% ipython --no-banner

In [1]: import numpy as np

In [2]: np.set_printoptions(suppress=True, linewidth=200)

In [3]: mat = np.load("w.npy")

In [4]: mat
Out[4]: 
array([[ 1, -1,  1, -1],
       [ 1,  0,  0,  0],
       [ 1,  1,  1,  1],
       [ 1,  2,  4,  8],
       [ 1,  3,  9, 27]])

In [5]: def softmax(z):
   ...:     e = np.exp(z - z.max(axis=-1, keepdims=True))
   ...:     return e / e.sum(axis=-1, keepdims=True)
   ...: 

In [6]: np.round(softmax(mat).sum(axis=1), 2)
Out[6]: array([1., 1., 1., 1., 1.])

In [7]: S = mat @ mat.T / np.sqrt(4)

In [8]: np.round(softmax(S)[0] @ mat, 2)
Out[8]: array([ 1.  , -0.62,  0.86, -0.57])

In [9]: np.round(softmax(S), 2) + 0
Out[9]: 
array([[0.73, 0.16, 0.1 , 0.01, 0.  ],
       [0.2 , 0.2 , 0.2 , 0.2 , 0.2 ],
       [0.  , 0.  , 0.  , 0.  , 1.  ],
       [0.  , 0.  , 0.  , 0.  , 1.  ],
       [0.  , 0.  , 0.  , 0.  , 1.  ]])

In [10]: np.round(softmax(S + np.triu(np.full(S.shape, -np.inf), 1)), 2) + 0
Out[10]: 
array([[1.  , 0.  , 0.  , 0.  , 0.  ],
       [0.5 , 0.5 , 0.  , 0.  , 0.  ],
       [0.1 , 0.16, 0.74, 0.  , 0.  ],
       [0.  , 0.  , 0.  , 1.  , 0.  ],
       [0.  , 0.  , 0.  , 0.  , 1.  ]])

In [11]: O = mat.astype(float).copy()

In [12]: for j in range(4):
    ...:     O[:, j] -= O[:, :j] @ (O[:, :j].T @ O[:, j])
    ...:     O[:, j] /= np.linalg.norm(O[:, j])
    ...: 

In [13]: O.round(2) + 0
Out[13]: 
array([[ 0.45, -0.63,  0.53, -0.32],
       [ 0.45, -0.32, -0.27,  0.63],
       [ 0.45,  0.  , -0.53,  0.  ],
       [ 0.45,  0.32, -0.27, -0.63],
       [ 0.45,  0.63,  0.53,  0.32]])

In [14]: F = np.load("m.npy")

In [15]: F
Out[15]: 
array([[ -5,   3,   0,   1],
       [ -3,   3,   2,  -2],
       [ -2,   8,  -3,   1],
       [  2,   5,  -3,  -3],
       [  3,   4,  -8,  -1],
       [  7,   3,  -4,  -5],
       [  8,  -2,  -2,  -9],
       [ 11,   2,   1,  -9],
       [ 16,   6,  -4, -14],
       [ 11,   6,  -6, -19],
       [  7,   9, -10, -14],
       [  4,  12,  -9, -17],
       [  1,  15, -14, -15]])

In [16]: f = np.array([2, 2, 3])

In [17]: np.correlate(F[10], F[0], "full")
Out[17]: array([  7,   9,  11, -22, -75,   8,  70])

In [18]: np.convolve(F[10], f)
Out[18]: array([ 14,  32,  19, -21, -58, -42])

In [19]: np.array([np.convolve(row, f, "same") for row in F])
Out[19]: 
array([[ -4,  -9,  11,   2],
       [  0,   1,   9,   2],
       [ 12,   4,  20,  -7],
       [ 14,  10,   3, -15],
       [ 14,   1,  -6, -26],
       [ 20,  19,  -9, -22],
       [ 12,  16, -28, -24],
       [ 26,  39, -10, -15],
       [ 44,  52, -18, -40],
       [ 34,  33, -32, -56],
       [ 32,  19, -21, -58],
       [ 32,  18, -16, -61],
       [ 32,   5, -13, -72]])
